% python3 -q
>>> import numpy as np
>>> import numpy.linalg as la
>>> np.set_printoptions(precision=1, suppress=True, linewidth=140)
>>> J = np.loadtxt("run11.csv", delimiter=",")
>>> print(J)
[[ -5.4   4.2  11.3]
 [ -1.6   1.1   3.2]
 [  2.2  -1.5  -4.3]
 [ -4.4   3.1   8.8]
 [ -1.4   1.1   2.5]
 [ -3.3   2.4   6.8]
 [  5.5  -4.3 -11.6]
 [ -2.1   1.5   4.1]
 [  0.7  -0.2  -1.4]
 [  1.7  -1.3  -3.6]]
>>> print(round(np.log10(la.cond(J))))
2
>>> print(la.cond(J) > 100)
False
>>> print([round(float(x), 1) for x in la.svd(J, compute_uv=False)[:3]])
[24.9, 0.4, 0.3]
>>> print(np.argsort(-la.norm(J, axis=0).round(6), kind="stable")[:3])
[2 0 1]
>>> left, sig, Vh = la.svd(J)
>>> print(np.argmax(sig[:-1] / (sig[1:] + 1e-6)) + 1)
1
>>> print(sig)
[24.9  0.4  0.3]
>>> B = left[:, :1] @ np.diag(sig[:1]) @ Vh[:1]
>>> print(round(np.abs(J - B).max(), 1))
0.3
>>> print(round(float(la.norm(J - B, 2)), 1), round(float(sig[1]), 1))
0.4 0.4
>>> print(np.round(la.norm(J - B) / la.norm(J), 1))
0.0
>>> X = np.load("test12.npy")
>>> print(X)
[[0 1 1]
 [1 0 1]
 [1 1 0]]
>>> # symmetric
>>> evals, V = la.eigvalsh(X)
Traceback (most recent call last):
  File "<python-input-19>", line 1, in <module>
    evals, V = la.eigvalsh(X)
    ^^^^^^^^
ValueError: too many values to unpack (expected 2)
>>> evals, V = la.eigh(X)
>>> print(np.round(V.T @ V, 1) + 0)
[[1. 0. 0.]
 [0. 1. 0.]
 [0. 0. 1.]]
>>> print(np.abs(V[:, -1]))
[0.6 0.6 0.6]
>>> print(np.round(V @ np.diag(evals) @ V.T, 1) + 0)
[[0. 1. 1.]
 [1. 0. 1.]
 [1. 1. 0.]]
>>> print(la.svd(X, compute_uv=False))
[2. 1. 1.]
>>> print(evals.sum(), np.trace(X))
0.0 0
>>> print((evals > 1e-8).sum(), (evals < -1e-8).sum())
1 2
>>> print(np.abs(V[:, -1]).round(6).argmax())
0
>>> x = np.array([-3, 2, -3])
>>> y = X @ x
>>> c, lr = np.zeros(3), 1 / la.norm(X, 2) ** 2
>>> for i in range(20):
...     c -= lr * X.T @ (X @ c - y)
...     if i % 5 == 0: print(i, round(la.norm(X @ c - y), 1))
... 
0 3.1
5 0.7
10 0.2
15 0.0
>>> print(round(la.cond(X), 1))
2.0
